$ python3 -q
>>> import numpy as np
>>> import numpy.linalg as la
>>> np.set_printoptions(suppress=True, linewidth=160)
>>> def tidy(a):
...     return np.round(a, 3) + 0
... 
>>> arr = np.array([[1, -2, 4],
...     [1, -1, 1],
...     [1, 0, 0],
...     [1, 1, 1],
...     [1, 2, 4],
...     [1, 3, 9],
...     [1, 4, 16],
...     [1, 5, 25]])
>>> arr
array([[ 1, -2,  4],
       [ 1, -1,  1],
       [ 1,  0,  0],
       [ 1,  1,  1],
       [ 1,  2,  4],
       [ 1,  3,  9],
       [ 1,  4, 16],
       [ 1,  5, 25]])
>>> # column 2 dominates
>>> u, g = arr[5], arr[6]
>>> u @ g
np.int64(157)
>>> u @ u
np.int64(91)
>>> p = (u @ g) / (u @ u) * u
>>> la.matrix_rank(np.outer(u, g))
np.int64(1)
>>> tidy(la.norm(u + g) ** 2 + la.norm(u - g) ** 2)
np.float64(728.0)
>>> other = np.array([[5, 4], [0, -5], [-2, -2]])
>>> other.T @ arr.T
array([[ -3,   3,   5,   3,  -3, -13, -27, -45],
       [  6,   7,   4,  -3, -14, -29, -48, -71]])
>>> arr @ other
array([[ -3,   6],
       [  3,   7],
       [  5,   4],
       [  3,  -3],
       [ -3, -14],
       [-13, -29],
       [-27, -48],
       [-45, -71]])
>>> la.matrix_rank(np.vstack([arr, other.T]))
np.int64(3)
>>> np.einsum("ij->j", arr)
array([ 8, 12, 60])
>>> np.einsum("ik,kj->ij", arr, other)
array([[ -3,   6],
       [  3,   7],
       [  5,   4],
       [  3,  -3],
       [ -3, -14],
       [-13, -29],
       [-27, -48],
       [-45, -71]])
>>> x = np.array([3, -2, -1])
>>> target = arr @ x
>>> target
array([  3,   4,   3,   0,  -5, -12, -21, -32])
>>> rng = np.random.default_rng(819)
>>> target = target + 0.3 * rng.normal(size=8)
>>> tidy(target)
array([  2.978,   3.812,   3.271,   0.269,  -4.788, -11.842, -20.225, -32.07 ])
>>> b, *_ = la.lstsq(arr, target)
>>> print(tidy(arr.T @ (target - arr @ b)))
[0. 0. 0.]
>>> tidy(b)
array([ 3.17 , -1.884, -1.022])
>>> tidy(la.norm(target - arr @ b))
np.float64(0.654)
>>> m1 = np.tril(np.array([[-4, 3, 3, -1, -2],
...     [-5, -8, -7, -4, -7],
...     [-5, 3, -5, 2, -1],
...     [3, 3, -5, 9, 2],
...     [-9, -8, -8, 4, 5]]), -1) + np.eye(5, dtype=int)
>>> m1
array([[ 1,  0,  0,  0,  0],
       [-5,  1,  0,  0,  0],
       [-5,  3,  1,  0,  0],
       [ 3,  3, -5,  1,  0],
       [-9, -8, -8,  4,  1]])
>>> Uu, sig, Vh = la.svd(m1)
>>> tidy(sig)
array([15.337,  7.975,  5.748,  0.367,  0.004])
>>> other = Uu[:, :4] @ np.diag(sig[:4]) @ Vh[:4]
>>> tidy(la.norm(m1 - other, 2)), tidy(sig[4])
(np.float64(0.004), np.float64(0.004))
>>> tidy(other)
array([[ 1.   ,  0.   ,  0.   ,  0.001, -0.004],
       [-5.   ,  1.   ,  0.   ,  0.   , -0.001],
       [-5.   ,  3.   ,  1.   ,  0.   ,  0.   ],
       [ 3.   ,  3.   , -5.   ,  1.   ,  0.   ],
       [-9.   , -8.   , -8.   ,  4.   ,  1.   ]])
>>> tidy(la.norm(m1 - other) / la.norm(m1))
np.float64(0.0)
>>> def softmax(z):
...     e = np.exp(z - z.max(axis=-1, keepdims=True))
...     return e / e.sum(axis=-1, keepdims=True)
... 
>>> tidy(softmax(other).sum(axis=1))
array([1., 1., 1., 1., 1.])
>>> att = other @ other.T / np.sqrt(5)
>>> tidy(softmax(att)[0] @ other)
array([ 2.101,  2.092, -3.409,  0.694,  0.002])
>>> softmax(att).round(6).argmax(axis=1)
array([3, 4, 2, 3, 4])
>>> u = np.array([1, 2])
>>> np.correlate(m1[3], m1[4], "full")
array([  3,  15, -17, -67,  -7,   5,  37,  -9,   0])
>>> np.cross(m1[3, :3], m1[4, :3])
array([-64,  69,   3])
>>> feats = np.array([[-3, 0, 0, 3, 6, -3, -3, -3],
...     [-3, 0, 0, 3, 6, -3, -3, -3],
...     [0, 0, 0, 0, 0, 0, 0, 0],
...     [-1, 0, 0, 1, 2, -1, -1, -1],
...     [-2, 0, 0, 2, 4, -2, -2, -2],
...     [-1, 0, 0, 1, 2, -1, -1, -1]])
>>> np.unique(feats.round(6), axis=0).shape
(4, 8)
>>> try:
...     la.inv(feats)
... except la.LinAlgError as e:
...     print(e)
... 
Last 2 dimensions of the array must be square
>>> la.lstsq(feats[:-1].T, feats[-1])[2]
np.int32(1)
>>> np.allclose(feats[:-1].T @ la.lstsq(feats[:-1].T, feats[-1])[0], feats[-1])
True
>>> u = np.array([4, -4])
>>> np.polyval(u, feats[5])
array([-8, -4, -4,  0,  4, -8, -8, -8])
>>> print(np.correlate(feats[5], feats[3], "full"))
[ 1  1  1 -3 -4 -2  2  9  2 -2 -4 -3  1  1  1]
>>> print(np.cross(feats[5, :3], feats[3, :3]))
[0 0 0]
>>> np.array([np.convolve(row, u, "same") for row in feats])
array([[-12,  12,   0,  12,  12, -36,   0,   0],
       [-12,  12,   0,  12,  12, -36,   0,   0],
       [  0,   0,   0,   0,   0,   0,   0,   0],
       [ -4,   4,   0,   4,   4, -12,   0,   0],
       [ -8,   8,   0,   8,   8, -24,   0,   0],
       [ -4,   4,   0,   4,   4, -12,   0,   0]])
>>> other = np.array([[-1, 0, -1], [-2, 0, 1], [-1, 0, 1], [1, 2, -2], [0, 1, -1]])
>>> W2 = np.array([[2, 9, 6, 5, 1, 9, 2, 1],
...     [3, 2, 2, 7, 4, 5, 2, 0],
...     [1, 3, 9, 1, 4, 2, 3, 2]])
>>> J = other @ W2 + 0.02 * rng.normal(size=(5, 8))
>>> tidy(J)
array([[ -2.982, -11.965, -15.004,  -5.959,  -5.003, -11.007,  -4.992,  -2.986],
       [ -2.995, -14.966,  -3.007,  -8.989,   2.002, -15.998,  -1.005,   0.016],
       [ -0.996,  -5.976,   2.999,  -4.027,   3.043,  -6.98 ,   0.986,   1.019],
       [  5.991,   6.993,  -7.979,  17.039,   0.993,  14.985,  -0.013,  -3.038],
       [  2.005,  -1.001,  -7.009,   6.011,   0.019,   3.026,  -1.019,  -1.995]])
>>> Uu, sig, Vh = la.svd(J)
>>> np.argmax(sig[:-1] / (sig[1:] + 1e-6)) + 1
np.int64(3)
>>> other = Uu[:, :3] @ np.diag(sig[:3]) @ Vh[:3]
>>> tidy(la.norm(J - other, 2)), tidy(sig[3])
(np.float64(0.057), np.float64(0.057))
>>> la.matrix_rank(J, rtol=0.05)
np.int64(3)
>>> tidy(np.abs(J - other).max())
np.float64(0.022)
>>> u = np.array([1, 2])
>>> tidy(np.polyval(u, J[2]))
array([ 1.004, -3.976,  4.999, -2.027,  5.043, -4.98 ,  2.986,  3.019])
>>> tidy(np.convolve(J[2], u))
array([ -0.996,  -7.967,  -8.952,   1.97 ,  -5.012,  -0.894, -12.974,   2.991,   2.039])
>>> print(tidy(J.reshape(2, -1)))
[[ -2.982 -11.965 -15.004  -5.959  -5.003 -11.007  -4.992  -2.986  -2.995 -14.966  -3.007  -8.989   2.002 -15.998  -1.005   0.016  -0.996  -5.976   2.999
   -4.027]
 [  3.043  -6.98    0.986   1.019   5.991   6.993  -7.979  17.039   0.993  14.985  -0.013  -3.038   2.005  -1.001  -7.009   6.011   0.019   3.026  -1.019
   -1.995]]
>>> tidy(J.ravel(order="F"))
array([ -2.982,  -2.995,  -0.996,   5.991,   2.005, -11.965, -14.966,  -5.976,   6.993,  -1.001, -15.004,  -3.007,   2.999,  -7.979,  -7.009,  -5.959,  -8.989,
        -4.027,  17.039,   6.011,  -5.003,   2.002,   3.043,   0.993,   0.019, -11.007, -15.998,  -6.98 ,  14.985,   3.026,  -4.992,  -1.005,   0.986,  -0.013,
        -1.019,  -2.986,   0.016,   1.019,  -3.038,  -1.995])
>>> T = J.reshape(5, 2, -1)
>>> print(tidy(T[:, 0]))
[[ -2.982 -11.965 -15.004  -5.959]
 [ -2.995 -14.966  -3.007  -8.989]
 [ -0.996  -5.976   2.999  -4.027]
 [  5.991   6.993  -7.979  17.039]
 [  2.005  -1.001  -7.009   6.011]]
>>> tidy(np.swapaxes(T, 1, 2)[0])
array([[ -2.982,  -5.003],
       [-11.965, -11.007],
       [-15.004,  -4.992],
       [ -5.959,  -2.986]])
>>> np.argsort(-la.norm(J, axis=0).round(6), kind="stable")[:3]
array([5, 3, 1])
>>> la.cond(J) > 100
np.True_
>>> Uu, sig, Vh = la.svd(J, full_matrices=False)
>>> print(tidy(np.sqrt((sig ** 2).sum())), tidy(la.norm(J)))
45.567 45.567
>>> tidy(sig)
array([39.025, 22.049,  8.198,  0.057,  0.018])
>>> tidy(Uu.T @ Uu)
array([[1., 0., 0., 0., 0.],
       [0., 1., 0., 0., 0.],
       [0., 0., 1., 0., 0.],
       [0., 0., 0., 1., 0.],
       [0., 0., 0., 0., 1.]])
>>> print(np.abs(Uu[:, 0]).round(6).argmax())
1
>>> Uu.shape, sig.shape, Vh.shape
((5, 5), (5,), (5, 8))
>>> tidy(Uu.T @ J @ Vh.T)
array([[39.025,  0.   ,  0.   ,  0.   ,  0.   ],
       [ 0.   , 22.049,  0.   ,  0.   ,  0.   ],
       [ 0.   ,  0.   ,  8.198,  0.   ,  0.   ],
       [ 0.   ,  0.   ,  0.   ,  0.057,  0.   ],
       [ 0.   ,  0.   ,  0.   ,  0.   ,  0.018]])
